% ipython --no-banner

In [1]: import numpy as np

In [2]: np.set_printoptions(suppress=True, linewidth=120)

In [3]: def rnd(a):
   ...:     return np.round(a, 2) + 0
   ...: 

In [4]: m1 = np.load("data.npy")

In [5]: m1
Out[5]: 
array([[-1, -1, -1],
       [-1, -2, -2],
       [-1, -2, -3]])

In [6]: evals, V = np.linalg.eig(m1)

In [7]: rnd(evals)
Out[7]: array([-5.05, -0.64, -0.31])

In [8]: rnd(m1 @ V[:, 0] - evals[0] * V[:, 0])
Out[8]: array([0., 0., 0.])

In [9]: rnd(np.sort(np.linalg.eigvals(m1.T)))
Out[9]: array([-5.05, -0.64, -0.31])

In [10]: P = np.triu(np.array([[1, 2, 2], [2, 0, 2], [2, 1, 2]]), 1) + np.eye(3)

In [11]: A2 = P @ m1 @ np.linalg.inv(P)

In [12]: P @ m1 - m1 @ P
Out[12]: 
array([[-4., -6., -6.],
       [-2., -2.,  0.],
       [ 0.,  2.,  6.]])

In [13]: rnd(np.linalg.det(A2))
Out[13]: np.float64(-1.0)

In [14]: A2
Out[14]: 
array([[-5.,  1., -3.],
       [-3.,  0., -2.],
       [-1.,  0., -1.]])

In [15]: F = np.loadtxt("dump.csv", delimiter=",")

In [16]: F
Out[16]: 
array([[ 0., -4., -6.,  3., -9.,  0., -7., -2.],
       [ 4.,  0., -1.,  6.,  1.,  5., -3., -1.],
       [ 6.,  1.,  0.,  3., -1.,  5., -4., -5.],
       [-3., -6., -3.,  0., -3.,  6., -4., -4.],
       [ 9., -1.,  1.,  3.,  0., -1., -1.,  3.],
       [ 0., -5., -5., -6.,  1.,  0.,  6.,  3.],
       [ 7.,  3.,  4.,  4.,  1., -6.,  0.,  2.],
       [ 2.,  1.,  5.,  4., -3., -3., -2.,  0.]])

In [17]: rng = np.random.default_rng(44)

In [18]: z = rng.permutation(8)

In [19]: z
Out[19]: array([3, 0, 2, 5, 4, 1, 6, 7])

In [20]: A2 = F[z][:, z]

In [21]: A2
Out[21]: 
array([[ 0., -3., -3.,  6., -3., -6., -4., -4.],
       [ 3.,  0., -6.,  0., -9., -4., -7., -2.],
       [ 3.,  6.,  0.,  5., -1.,  1., -4., -5.],
       [-6.,  0., -5.,  0.,  1., -5.,  6.,  3.],
       [ 3.,  9.,  1., -1.,  0., -1., -1.,  3.],
       [ 6.,  4., -1.,  5.,  1.,  0., -3., -1.],
       [ 4.,  7.,  4., -6.,  1.,  3.,  0.,  2.],
       [ 4.,  2.,  5., -3., -3.,  1., -2.,  0.]])

In [22]: np.trace(A2)
Out[22]: np.float64(0.0)

In [23]: rnd(np.sort(np.abs(np.linalg.eigvals(A2))))
Out[23]: array([ 1.54,  1.54,  4.12,  4.12, 10.48, 10.48, 18.76, 18.76])

In [24]: vec = np.array([-3, -1, -1, 3, 1, 0, 2, 2])

In [25]: h1 = np.maximum(F @ vec, 0)

In [26]: rnd(np.tanh(F @ vec))
Out[26]: array([-1.  ,  0.  , -1.  , -0.76, -1.  ,  1.  , -1.  , -1.  ])

In [27]: np.flatnonzero(h1 > 1e-9)
Out[27]: array([5])

In [28]: np.maximum(F @ vec, 0) - np.maximum(-F @ vec, 0)
Out[28]: array([ -8.,   0., -29.,  -1., -14.,  11., -11.,  -7.])

In [29]: vec = np.array([2, 2, 2, 2, 1, -2, -2, 0])

In [30]: y = F @ vec

In [31]: y
Out[31]: array([ -9.,  15.,  17., -31.,  28., -43.,  49.,  31.])

In [32]: rnd(np.linalg.solve(F, -1 * y))
Out[32]: array([-2., -2., -2., -2., -1.,  2.,  2.,  0.])

In [33]: rnd(np.linalg.solve(F, y))
Out[33]: array([ 2.,  2.,  2.,  2.,  1., -2., -2.,  0.])

In [34]: rnd(np.linalg.solve(F, y + F[:, 1]))
Out[34]: array([ 2.,  3.,  2.,  2.,  1., -2., -2.,  0.])

In [35]: rnd(np.linalg.solve(F, F[:, 4]))
Out[35]: array([0., 0., 0., 0., 1., 0., 0., 0.])

In [36]: J = np.array([[2, -3, 0, 0], [3, 1, 0, 0], [0, 0, -3, 2], [0, 0, -3, -2]])

In [37]: J.sum(axis=1)
Out[37]: array([-1,  4, -1, -5])

In [38]: J - J[0]
Out[38]: 
array([[ 0,  0,  0,  0],
       [ 1,  4,  0,  0],
       [-2,  3, -3,  2],
       [-2,  3, -3, -2]])

In [39]: np.linalg.matrix_rank(J)
Out[39]: np.int64(4)

In [40]: J.shape
Out[40]: (4, 4)

In [41]: sig = 3 * 0.5 ** np.arange(4)

In [42]: M = rng.normal(size=(28, 4)) * rng.permutation(sig)

In [43]: rnd(M)
Out[43]: 
array([[ 0.22, -0.57, -0.76,  1.13],
       [-0.19,  1.24,  0.16, -2.24],
       [ 0.1 ,  1.06,  0.13, -2.35],
       [ 0.1 ,  0.54,  0.62,  2.17],
       [-0.34, -0.75,  0.45, -5.09],
       [ 0.29, -1.26, -0.32,  4.33],
       [-0.02, -0.45,  0.21, -0.28],
       [-0.23,  0.37,  1.6 ,  2.76],
       [ 0.16,  0.39,  0.6 ,  1.87],
       [-0.32,  0.76,  0.04,  5.15],
       [-0.08,  1.88, -0.87,  0.94],
       [-0.27, -1.32,  0.59, -2.95],
       [-0.05, -1.05,  0.3 ,  0.83],
       [-0.81,  1.05, -0.46,  6.02],
       [ 0.33,  1.43, -1.76,  5.26],
       [ 0.03, -1.95,  0.25,  3.9 ],
       [-0.58,  1.6 , -0.22, -1.59],
       [-0.15, -1.18,  0.16,  0.8 ],
       [ 0.39,  2.09, -0.22,  3.22],
       [-0.42,  0.96, -0.79, -1.59],
       [ 0.23, -1.05,  0.37, -4.21],
       [-0.25,  0.8 ,  1.11, -3.34],
       [ 0.58,  0.4 ,  1.66, -0.85],
       [-0.18,  0.49, -0.78,  0.4 ],
       [-0.02,  1.94,  0.26, -3.63],
       [-0.47, -1.38, -1.5 , -6.24],
       [ 0.77, -1.2 ,  0.95, -2.14],
       [-0.15, -2.49,  0.93, -1.12]])

In [44]: Xc = M - M.mean(axis=0)

In [45]: V = np.linalg.svd(Xc)[2][:1]

In [46]: A2 = Xc - Xc @ V.T @ V

In [47]: rnd(np.linalg.norm(A2) / np.linalg.norm(Xc))
Out[47]: np.float64(0.42)

In [48]: z = M[:, 2] > np.median(M[:, 2])

In [49]: f = M[z].mean(axis=0) - M[~z].mean(axis=0)

In [50]: ((M - M.mean(axis=0)) @ f > 0).astype(int)
Out[50]: array([0, 1, 1, 0, 1, 0, 1, 0, 0, 0, 0, 1, 0, 0, 0, 0, 1, 0, 0, 1, 1, 1, 1, 0, 1, 1, 1, 1])

In [51]: rnd(f)
Out[51]: array([ 0.17, -1.  ,  1.22, -1.81])

In [52]: z.astype(int)
Out[52]: array([0, 0, 0, 1, 1, 0, 1, 1, 1, 0, 0, 1, 1, 0, 0, 1, 0, 0, 0, 0, 1, 1, 1, 0, 1, 0, 1, 1])

In [53]: np.argsort(-np.abs(f).round(6), kind="stable")
Out[53]: array([3, 2, 1, 0])

In [54]: Xc = (M - M.mean(axis=0)) / M.std(axis=0)

In [55]: rnd(Xc.std(axis=0))
Out[55]: array([1., 1., 1., 1.])

In [56]: b = np.linalg.lstsq(np.delete(Xc, 1, axis=1), Xc[:, 1])[0]

In [57]: rnd(b)
Out[57]: array([-0.08, -0.18,  0.16])

In [58]: feats = np.array([[8.0, 0.0, 2.0, 0.0],
    ...:     [0.0, 7.0, 9.0, 0.0],
    ...:     [5.0, 2.0, 2.0, 0.0],
    ...:     [0.0, 0.0, 0.0, -2.0]])

In [59]: Q = feats.astype(float).copy()

In [60]: for j in range(4):
    ...:     Q[:, j] -= Q[:, :j] @ (Q[:, :j].T @ Q[:, j])
    ...:     Q[:, j] /= np.linalg.norm(Q[:, j])
    ...: 

In [61]: rnd(Q)
Out[61]: 
array([[ 0.85, -0.12,  0.52,  0.  ],
       [ 0.  ,  0.97,  0.24,  0.  ],
       [ 0.53,  0.2 , -0.82,  0.  ],
       [ 0.  ,  0.  ,  0.  , -1.  ]])

In [62]: rnd(Q.T @ Q)
Out[62]: 
array([[1., 0., 0., 0.],
       [0., 1., 0., 0.],
       [0., 0., 1., 0.],
       [0., 0., 0., 1.]])

In [63]: mat = np.loadtxt("test14.csv", delimiter=",")

In [64]: mat
Out[64]: 
array([[  0.3,  -2.2,  -0.3,  -1.8,  -0.3,  -2.2,   0.2],
       [ -0.7,   0.2,   0.4,  -0.4,  -0.7,   0. ,  -0.8],
       [  0.4,  -0.3,  -0.9,  -0.9,   0.8,  -0.6,  -0.4],
       [  0.4,   0.8,   0.2,   1.1,  -0.9,   0.9,  -0.1],
       [ -0.8,   0.8,   0.2,  -0.4,   1.5,   0.7,   1.6],
       [  0.8,   0.1,  -0.6,   0.2,  -0.1,  -0.6,   0.7],
       [  0. ,   0.3,   0.9,   0.1,   1.1,   1.5,  -0.9],
       [  1.2,  -0.7,  -1.5,   0. ,  -1.1,  -1.1,  -0.1],
       [ -0.3,   1.3,  -1. ,   1.4,  -2. ,  -0.5,  -0.3],
       [ -0.8,  -1. ,   0.9,  -0.7,   0.2,   0.2,   1.3],
       [ -0.3,  -0.6,   1.3,  -1.2,  -1. ,   0.6,   1.2],
       [-28. ,   6. , -12. ,  12. ,  -2. , -28. ,  -8. ],
       [ -0.8,  -1.4,  -1.6,  -2.5,  -0.1,  -1.1,  -1.5],
       [ -0.7,   1.3,  -0.4,   0.7,   0.8,  -0.4,  -0.7],
       [  0.8,  -0.9,  -0.6,  -1.5,   0.5,  -0.1,   0.1],
       [  0.1,  -0.4,  -0.2,   0. ,  -0.9,   1.7,  -1.2],
       [  0.8,  -0.1,   0.7,  -1.3,   0.4,  -1.1,   0.4],
       [  0.6,  -0.6,   0.7,   0.2,   1. ,  -1. ,   0.8],
       [  0.3,  -0.6,   1.1,   0.1,  -1.5,  -1.9,   1.8],
       [  0.7,  -0.1,  -0.7,  -1.5,  -0.1,  -0.3,  -1. ],
       [ -0.8,   1.6,  -1.2,   2. ,   0.6,   0.7,  -0.7],
       [ -1.2,   0. ,  -0.1,   0.3,   0. ,   0.4,   1.3],
       [ -0.8,  -0.4,  -0.6,  -0.9,   0.3,   1.3,  -0.3],
       [  1.5,   0. ,  -0.2,  -0.4,   1.7,   0.6,   0.4],
       [ -0.8,  -0.2,  -0.4,  -0.2,   0.4,   2. ,  -1.8]])

In [65]: rnd(np.linalg.norm(feats) ** 2 / np.linalg.norm(feats, 2) ** 2)
Out[65]: np.float64(1.55)

In [66]: rnd(np.linalg.norm(feats, axis=1))
Out[66]: array([ 8.25, 11.4 ,  5.74,  2.  ])

In [67]: np.linalg.norm(feats, axis=1).argmax()
Out[67]: np.int64(1)

In [68]: rnd(np.linalg.norm(feats, axis=0))
Out[68]: array([9.43, 7.28, 9.43, 2.  ])

In [69]: K = np.load("a.npy")

In [70]: K
Out[70]: 
array([[ 1, -4,  4,  5,  0],
       [ 0,  0,  0,  0,  0],
       [ 3,  2,  7,  0, -5],
       [ 1,  0,  3,  5, -2],
       [ 2,  5,  0, -2, -1],
       [-1,  0,  1, -5,  1],
       [ 0,  0,  0,  0,  0],
       [ 1,  0,  3,  5, -2],
       [ 1, -7, 12,  2, -3],
       [ 3,  1,  4,  3, -1],
       [ 0,  0,  0,  0,  0],
       [ 0, -3,  4, -3, -2],
       [ 1, -7,  8,  2, -2],
       [ 0, -3,  4, -3, -2],
       [ 1, -4,  4,  5,  0],
       [ 0,  0,  0,  0,  0],
       [ 1, -3,  7,  2, -4],
       [ 1, -7, 12,  2, -3],
       [ 0,  0,  0,  0,  0],
       [ 3,  5,  3,  3, -3],
       [ 3,  1,  4,  3, -1],
       [ 0,  0,  0,  0,  0],
       [ 2,  5,  0, -2, -1],
       [ 0,  0,  0,  0,  0],
       [ 2,  1,  5, -2,  0],
       [-1,  0,  1, -5,  1],
       [ 0, -3,  4, -3, -2],
       [ 0,  0,  0,  0,  0],
       [ 2,  5,  0, -2, -1],
       [ 1, -4,  4,  5,  0],
       [ 1, -4,  4,  5,  0]])

In [71]: Xc = K - K.mean(axis=0)

In [72]: V = np.linalg.svd(Xc)[2][:3]

In [73]: A2 = Xc - Xc @ V.T @ V

In [74]: rnd((Xc @ V.T).std(axis=0))
Out[74]: array([4.52, 2.71, 2.3 ])

In [75]: np.linalg.norm(A2, axis=1).round(6).argmax()
Out[75]: np.int64(24)
